$ python -q
>>> import numpy as np
>>> np.set_printoptions(suppress=True, linewidth=100)
>>> m1 = np.loadtxt("block10.csv", delimiter=",")
>>> print(m1)
[[1.1 3.  2.  3. ]
 [0.  2.1 1.  2. ]
 [2.  1.  0.1 0. ]
 [1.  3.  2.  3.1]]
>>> rng = np.random.default_rng(705657)
>>> idx = rng.permutation(4)
>>> print(idx)
[2 3 1 0]
>>> other = m1[idx][:, idx]
>>> print(np.diag(other))
[0.1 3.1 2.1 1.1]
>>> print(np.round(np.sort(np.abs(np.linalg.eigvals(other))), 1))
[0.1 0.5 0.7 6.5]
>>> O = m1.astype(float).copy()
>>> for j in range(4):
...     O[:, j] -= O[:, :j] @ (O[:, :j].T @ O[:, j])
...     O[:, j] /= np.linalg.norm(O[:, j])
... 
>>> print(np.round(O.T @ m1, 1) + 0)
[[2.5 3.3 1.8 2.6]
 [0.  3.5 2.4 4. ]
 [0.  0.  0.5 0.5]
 [0.  0.  0.  0. ]]
>>> print(np.trace(m1))
6.4
>>> print(np.round(np.abs(np.linalg.eigvals(m1)).max(), 1))
6.5
>>> print(np.allclose(m1 @ m1.T, m1.T @ m1))
False
>>> print(np.round(np.sort(np.abs(np.linalg.eigvals(m1))), 1))
[0.1 0.5 0.7 6.5]
>>> print(np.round(np.linalg.matrix_power(m1, 3), 1))
[[ 50.4 135.1  75.4 123.5]
 [ 27.2  73.4  40.8  67.1]
 [ 20.7  53.4  29.5  48.4]
 [ 50.4 135.1  75.4 123.5]]
>>> print(round(np.linalg.det(m1), 1))
-0.2
>>> print(np.linalg.norm(m1, axis=1).argmax())
3
>>> print(round(np.linalg.norm(m1, "nuc"), 1))
10.0
>>> print(np.round(np.linalg.norm(m1, axis=0), 1))
[2.5 4.8 3.  4.8]
>>> print(np.round(np.linalg.norm(m1, axis=1), 1))
[4.8 3.1 2.2 4.9]
>>> print(round(float(np.linalg.norm(m1, 1)), 1), round(float(np.linalg.norm(m1, np.inf)), 1))
9.1 9.1
>>> print(m1[3] @ m1[0])
23.4
>>> data = np.loadtxt("a.csv", delimiter=",")
>>> print(data)
[[3. 0. 0. 0.]
 [0. 3. 0. 0.]
 [0. 0. 3. 0.]
 [0. 0. 0. 3.]]
>>> O, Rm = np.linalg.qr(data)
>>> print(np.allclose(Rm.T @ Rm, data.T @ data))
True
>>> print(np.abs(np.diag(Rm)))
[3. 3. 3. 3.]
>>> print(O.T @ O)
[[1. 0. 0. 0.]
 [0. 1. 0. 0.]
 [0. 0. 1. 0.]
 [0. 0. 0. 1.]]
